$ python3 -q
>>> import numpy as np
>>> import numpy.linalg as la
>>> np.set_printoptions(precision=1, suppress=True, linewidth=200, floatmode="fixed")
>>> mat = np.array([[3.5, 1.9, 1.8],
...     [1.7, 2.5, 2.2],
...     [5.0, 5.2, -3.0],
...     [2.6, -0.5, 5.2],
...     [4.4, 4.6, -2.0],
...     [3.4, 2.0, 1.8],
...     [3.7, -1.3, 5.6],
...     [3.3, -6.0, 11.4],
...     [2.1, 1.1, 3.6],
...     [2.7, 5.2, -1.6],
...     [3.2, 5.9, -2.8],
...     [0.0, 6.8, -2.0],
...     [3.5, 0.2, 3.8],
...     [2.4, 3.2, 0.9]])
>>> mat
array([[ 3.5,  1.9,  1.8],
       [ 1.7,  2.5,  2.2],
       [ 5.0,  5.2, -3.0],
       [ 2.6, -0.5,  5.2],
       [ 4.4,  4.6, -2.0],
       [ 3.4,  2.0,  1.8],
       [ 3.7, -1.3,  5.6],
       [ 3.3, -6.0, 11.4],
       [ 2.1,  1.1,  3.6],
       [ 2.7,  5.2, -1.6],
       [ 3.2,  5.9, -2.8],
       [ 0.0,  6.8, -2.0],
       [ 3.5,  0.2,  3.8],
       [ 2.4,  3.2,  0.9]])
>>> Z = mat[[7, 1]].astype(float)
>>> for _ in range(3):
...     lab = la.norm(mat[:, None] - Z, axis=-1).argmin(axis=1)
...     Z = np.array([mat[lab == j].mean(axis=0) for j in range(2)])
... 
>>> lab
array([1, 1, 1, 1, 1, 1, 1, 0, 1, 1, 1, 1, 1, 1])
>>> np.bincount(lab)
array([ 1, 13])
>>> np.abs(Z[1] - Z[0]).argmax()
np.int64(2)
>>> Z[1] - Z[0]
array([ -0.4,   8.8, -10.4])
>>> lab = mat[:, 2] > np.median(mat[:, 2])
>>> f = mat[lab].mean(axis=0) - mat[~lab].mean(axis=0)
>>> np.round((((mat - mat.mean(axis=0)) @ f > 0) == lab).mean(), 1)
np.float64(0.9)
>>> W0 = np.loadtxt("a.csv", delimiter=",")
>>> W0
array([[36.0,  0.0, 36.0],
       [24.0,  0.0, 24.0],
       [20.0,  0.0, 20.0]])
>>> M2 = W0 / la.norm(W0, axis=1, keepdims=True)
>>> G = M2 @ M2.T
>>> np.argwhere(np.triu(np.abs(G) > 0.95, 1))
array([[0, 1],
       [0, 2],
       [1, 2]])
>>> la.norm(M2, axis=1)
array([1.0, 1.0, 1.0])
>>> G[0]
array([1.0, 1.0, 1.0])
>>> [round(float(x), 1) for x in la.svd(W0, compute_uv=False)[:3]]
[67.4, 0.0, 0.0]
>>> la.cond(W0) > 100
np.True_
>>> np.argsort(-la.norm(W0, axis=0).round(6), kind="stable")[:3]
array([0, 2, 1])
>>> U, s, VT = la.svd(W0)
>>> np.argmax(s[:-1] / (s[1:] + 1e-6)) + 1
np.int64(1)
>>> s.round(1) + 0
array([67.4,  0.0,  0.0])
>>> M2 = U[:, :1] @ np.diag(s[:1]) @ VT[:1]
>>> M2
array([[36.0,  0.0, 36.0],
       [24.0,  0.0, 24.0],
       [20.0,  0.0, 20.0]])
>>> (W0 + W0.T) / 2
array([[36.0, 12.0, 28.0],
       [12.0,  0.0, 12.0],
       [28.0, 12.0, 20.0]])
>>> W0 @ W0
array([[2016.0,    0.0, 2016.0],
       [1344.0,    0.0, 1344.0],
       [1120.0,    0.0, 1120.0]])
>>> (W0 - W0.T) / 2
array([[  0.0, -12.0,   8.0],
       [ 12.0,   0.0,  12.0],
       [ -8.0, -12.0,   0.0]])
